In [1]: import numpy as np

In [2]: import numpy.linalg as la

In [3]: np.set_printoptions(precision=3, suppress=True, linewidth=200)

In [4]: def rd(a):
   ...:     return np.round(a, 3) + 0
   ...: 

In [5]: A = np.load("dump.npy")

In [6]: A
Out[6]: 
array([[  0,   7,   1],
       [  7,  -2,   5],
       [  1,   5, -10]])

In [7]: evals, vecs = la.eig(A)

In [8]: rd(np.sort(la.eigvals(A.T)))
Out[8]: array([-12.883,  -6.178,   7.061])

In [9]: mat = np.load("test2.npy")

In [10]: mat
Out[10]: 
array([[-2,  3, -3, -1],
       [-4,  1,  1,  1],
       [ 3, -3,  5,  3],
       [ 6,  1, -5, -3]])

In [11]: rd(np.abs(la.eigvals(mat)).max())
Out[11]: np.float64(5.029)

In [12]: la.determinant(mat)
Traceback (most recent call last):
  Cell In[12], line 1
    la.determinant(mat)
AttributeError: module 'numpy.linalg' has no attribute 'determinant'


In [13]: np.allclose(mat @ mat.T, mat.T @ mat)
Out[13]: False

In [14]: np.allclose(mat, mat.T)
Out[14]: False

In [15]: np.abs(np.diag(la.qr(mat)[1])) > 1e-9
Out[15]: array([ True,  True,  True, False])

In [16]: U, sigma, VT = la.svd(mat)

In [17]: rd(sigma)
Out[17]: array([9.831, 8.178, 1.216, 0.   ])

In [18]: np.argmax(sigma[:-1] / (sigma[1:] + 1e-6)) + 1
Out[18]: np.int64(3)

In [19]: out = U[:, :3] @ np.diag(sigma[:3]) @ VT[:3]

In [20]: la.matrix_rank(mat, rtol=0.05)
Out[20]: np.int64(3)

In [21]: rd(la.norm(mat - out, 2)), rd(sigma[3])
Out[21]: (np.float64(0.0), np.float64(0.0))

In [22]: la.matrix_rank(out)
Out[22]: np.int64(3)

In [23]: rng = np.random.default_rng(34702)

In [24]: out = mat + rng.integers(-2, 3, (4, 3)) @ rng.integers(-2, 3, (3, 4))

In [25]: out
Out[25]: 
array([[ -6,   2,  -2,   0],
       [-11,   1,   5,   1],
       [  3, -13,  -1,   9],
       [ 11,   4,  -4,  -6]])

In [26]: rd(la.svd(out - mat, compute_uv=False))
Out[26]: array([13.935, 10.194,  1.379,  0.   ])

In [27]: out - mat
Out[27]: 
array([[ -4,  -1,   1,   1],
       [ -7,   0,   4,   0],
       [  0, -10,  -6,   6],
       [  5,   3,   1,  -3]])

In [28]: K = np.loadtxt("run4.csv", delimiter=",")

In [29]: K
Out[29]: 
array([[-1.594, -0.736, -0.733],
       [ 3.498,  1.69 ,  1.719],
       [ 0.821,  0.39 ,  0.35 ],
       [ 2.868,  1.445,  1.478],
       [ 2.983,  1.385,  1.452],
       [ 5.614,  2.605,  2.908],
       [-0.968, -0.404, -0.475],
       [ 2.84 ,  1.314,  1.137],
       [ 0.439,  0.346,  0.256],
       [-0.805, -0.2  , -0.396],
       [ 0.424,  0.208,  0.246],
       [ 1.619,  0.798,  0.607],
       [ 2.764,  1.457,  1.552],
       [-2.417, -1.493, -1.21 ],
       [ 2.028,  0.893,  1.138],
       [ 1.271,  0.8  ,  0.474],
       [ 1.272,  0.441,  0.586],
       [ 0.404,  0.385,  0.219],
       [ 2.657,  1.213,  1.252],
       [ 0.55 ,  0.328,  0.287],
       [ 5.754,  2.922,  2.873],
       [ 0.126, -0.045,  0.039]])

In [30]: Ac = K - K.mean(axis=0)

In [31]: U, sigma, VT = la.svd(Ac, full_matrices=False)

In [32]: rd(np.abs(VT[-1]))
Out[32]: array([0.498, 0.144, 0.855])

In [33]: (np.sign(U[:, 0]) == np.sign(U[0, 0])).astype(int)
Out[33]: array([1, 0, 1, 0, 0, 0, 1, 0, 1, 1, 1, 0, 0, 1, 0, 1, 1, 1, 0, 1, 0, 1])

In [34]: rd(sigma ** 2 / (sigma ** 2).sum())
Out[34]: array([0.997, 0.002, 0.001])

In [35]: rd(Ac.mean(axis=0))
Out[35]: array([0., 0., 0.])

In [36]: rd(sigma)
Out[36]: array([11.652,  0.542,  0.417])

In [37]: la.matrix_rank(Ac)
Out[37]: np.int64(3)

In [38]: np.abs(U[:, 0]).argmax()
Out[38]: np.int64(20)

In [39]: np.abs(VT[0]).argmax()
Out[39]: np.int64(0)

In [40]: rd((sigma ** 2).sum() ** 2 / (sigma ** 4).sum())
Out[40]: np.float64(1.007)

In [41]: np.searchsorted(np.cumsum(sigma ** 2) / (sigma ** 2).sum(), 0.9) + 1
Out[41]: np.int64(1)

In [42]: Ac = (K - K.mean(axis=0)) / K.std(axis=0)

In [43]: np.argwhere(np.abs(Ac) > 2)
Out[43]: 
array([[ 5,  0],
       [ 5,  2],
       [13,  1],
       [20,  0],
       [20,  1],
       [20,  2]])

In [44]: Ac.std(axis=0)
Out[44]: array([1., 1., 1.])

In [45]: b = la.lstsq(np.delete(Ac, 2, axis=1), Ac[:, 2])[0]

In [46]: np.abs(b).argmax()
Out[46]: np.int64(0)

In [47]: rd(1 - np.var(Ac[:, 2] - np.delete(Ac, 2, axis=1) @ b))
Out[47]: np.float64(0.99)

In [48]: rd(b)
Out[48]: array([0.938, 0.058])
